$ ipython --no-banner

In [1]: import numpy as np

In [2]: import numpy.linalg as la

In [3]: np.set_printoptions(suppress=True, linewidth=160)

In [4]: data = np.load("block19.npy")

In [5]: print(data)
[[  1  -3   9 -27]
 [  1  -2   4  -8]
 [  1  -1   1  -1]
 [  1   0   0   0]]

In [6]: # row 0 is much longer than the rest

In [7]: print(round(np.log10(la.cond(data))))
2

In [8]: print(round(la.eigvals(data).sum().real, 3))
-0.0

In [9]: print(np.round(la.det(data.T), 3))
12.0

In [10]: print(np.round(la.eigvals(data), 3))
[ 0.237+4.649j  0.237-4.649j -0.237+0.705j -0.237-0.705j]

In [11]: print(np.einsum("ii->", data))
0

In [12]: print(np.round(np.poly(data), 3) + 0)
[ 1.  0. 22. 10. 12.]

In [13]: print(round(la.det(2 * data), 3), round(la.det(data), 3))
192.0 12.0

In [14]: q, evecs = la.qr(data[:, :3])[0], la.qr(data[:, 3:])[0]

In [15]: sigma = la.svd(q.T @ evecs, compute_uv=False)

In [16]: print(sigma.round(3))
[0.999]

In [17]: print(np.round(np.degrees(np.arccos(sigma.clip(0, 1))), 3))
[2.729]

In [18]: print((sigma > 0.9).sum())
1

In [19]: print(round(float(la.norm(q @ q.T - evecs @ evecs.T, 2)), 3))
1.0

In [20]: left, sigma, VT = la.svd(data)

In [21]: print(np.argmax(sigma[:-1] / (sigma[1:] + 1e-6)) + 1)
1

In [22]: other = left[:, :1] @ np.diag(sigma[:1]) @ VT[:1]

In [23]: print(np.round(la.norm(data - other) / la.norm(data), 3))
0.08

In [24]: print(round(la.norm(data - other, 2), 3), round(sigma[1], 3))
2.236 2.236

In [25]: print(la.matrix_rank(data, rtol=0.05))
2

In [26]: f = np.array([-3, -1, 3, -3, 0])

In [27]: r1 = np.array([2, -1, 0])

In [28]: F = np.outer(f, r1)

In [29]: print(F)
[[-6  3  0]
 [-2  1  0]
 [ 6 -3  0]
 [-6  3  0]
 [ 0  0  0]]

In [30]: left, sigma, VT = la.svd(F)

In [31]: print(sigma.round(3) + 0)
[11.832  0.     0.   ]

In [32]: other = left[:, :1] @ np.diag(sigma[:1]) @ VT[:1]

In [33]: print(la.matrix_rank(other))
1

In [34]: print(la.matrix_rank(F, rtol=0.05))
1

In [35]: print(np.abs(F - other).max())
0.0

In [36]: x = np.array([2, 1, 0])

In [37]: print(F @ x)
[-9 -3  9 -9  0]

In [38]: print(np.sign((F @ x).round(6)))
[-1 -1  1 -1  0]

In [39]: print(np.einsum("ij,j->i", F, x))
[-9 -3  9 -9  0]

In [40]: print((F @ x).argmax())
2

In [41]: print(F * x)
[[-12   3   0]
 [ -4   1   0]
 [ 12  -3   0]
 [-12   3   0]
 [  0   0   0]]

In [42]: print(F @ (2 * x))
[-18  -6  18 -18   0]

In [43]: print(F @ np.ones(3))
[-3. -1.  3. -3.  0.]

In [44]: print(la.norm(F @ x) <= la.norm(F, 2) * la.norm(x) + 1e-9)
True

In [45]: t3 = np.stack([F, 2 * F, F[::-1]])

In [46]: print(la.matrix_rank(t3.reshape(3, -1)))
2

In [47]: print(la.matrix_rank(t3))
[1 1 1]

In [48]: print(np.round(la.norm(t3, axis=(1, 2)), 3))
[11.832 23.664 11.832]

In [49]: print((t3 @ F.T).shape)
(3, 5, 5)

In [50]: A = np.loadtxt("m.csv", delimiter=",")

In [51]: print(A)
[[ 0.3  4.   0.  -2. ]
 [-4.   2.3  1.   3. ]
 [-2.   3.   4.3  3. ]
 [ 0.   4.   0.  -1.7]]

In [52]: x = np.array([1, 2, 1, 1])

In [53]: rhs = A @ x

In [54]: beta, lr = np.zeros(4), 1 / la.norm(A, 2) ** 2

In [55]: for i in range(25):
    ...:     beta -= lr * A.T @ (A @ beta - rhs)
    ...:     if i % 5 == 0: print(i, round(la.norm(A @ beta - rhs), 3))
    ...: 
0 3.774
5 1.669
10 0.954
15 0.546
20 0.313

In [56]: print(round(la.cond(A), 3))
381.214

In [57]: q, evecs = la.qr(A[:, :3])[0], la.qr(A[:, 3:])[0]

In [58]: sigma = la.svd(q.T @ evecs, compute_uv=False)

In [59]: print((sigma > 0.9).sum())
1

In [60]: print(np.round(la.norm(q @ q.T - evecs @ evecs.T, 2), 3))
1.0

In [61]: hat = np.triu(np.array([[3, 1, 0, 2], [1, 0, 1, 3], [1, 0, 3, 1], [2, 3, 0, 2]]), 1) + np.eye(4)

In [62]: other = hat @ A @ la.inv(hat)

In [63]: print(other)
[[ -3.7  18.  -17.  -32. ]
 [ -6.   23.3 -18.  -39. ]
 [ -2.    9.   -4.7 -17. ]
 [  0.    4.   -4.   -9.7]]

In [64]: print(la.matrix_rank(other))
4

In [65]: arr = np.loadtxt("dump.csv", delimiter=",")

In [66]: print(arr)
[[ 3.  1.  0.  2.]
 [ 5.  3.  1.  3.]
 [ 8.  5.  2.  4.]
 [10.  8.  4.  6.]
 [10.  8.  6.  9.]
 [13.  9.  8. 10.]
 [15. 10. 10. 10.]
 [15. 10. 10. 10.]
 [18. 10. 10. 11.]
 [20. 10. 13. 12.]
 [21. 11. 14. 12.]
 [21. 13. 15. 12.]
 [22. 14. 16. 15.]
 [25. 17. 18. 18.]
 [26. 18. 21. 18.]
 [29. 21. 22. 20.]
 [29. 24. 25. 22.]
 [29. 24. 26. 22.]
 [30. 25. 29. 25.]
 [33. 25. 29. 28.]
 [34. 27. 31. 30.]
 [36. 28. 31. 33.]]

In [67]: x = np.array([1, 2, 0, 1])

In [68]: rhs = arr @ x

In [69]: print(rhs)
[  7.  14.  22.  32.  35.  41.  45.  45.  49.  52.  55.  59.  65.  77.  80.  91.  99.  99. 105. 111. 118. 125.]

In [70]: print(np.round(la.pinv(arr) @ arr, 3) + 0)
[[1. 0. 0. 0.]
 [0. 1. 0. 0.]
 [0. 0. 1. 0.]
 [0. 0. 0. 1.]]

In [71]: print(np.round(la.solve(arr.T @ arr, arr.T @ rhs), 3) + 0)
[1. 2. 0. 1.]

In [72]: rng = np.random.default_rng(50800)

In [73]: rhs = rhs + 0.3 * rng.normal(size=22)

In [74]: print(rhs.round(3))
[  7.368  13.871  21.632  32.078  35.319  40.672  45.148  45.104  49.2    51.783  54.853  59.086  64.738  76.486  79.646  90.86   98.992  99.183 105.12
 111.535 117.646 125.185]

In [75]: beta, *_ = la.lstsq(arr, rhs)

In [76]: print(np.round(la.norm(rhs - arr @ beta), 3))
1.209

In [77]: print(np.round(arr.T @ (rhs - arr @ beta), 3) + 0)
[0. 0. 0. 0.]

In [78]: print([round(float(la.norm(la.solve(arr.T @ arr + lam * np.eye(4), arr.T @ rhs))), 2) for lam in (0, 1, 10, 100)])
[2.46, 2.43, 2.25, 1.97]

In [79]: print(beta.round())
[ 1.  2. -0.  1.]

In [80]: hat = arr @ la.solve(arr.T @ arr, arr.T)

In [81]: print(np.round(hat @ arr[:, 1], 3))
[ 1.  3.  5.  8.  8.  9. 10. 10. 10. 10. 11. 13. 14. 17. 18. 21. 24. 24. 25. 25. 27. 28.]
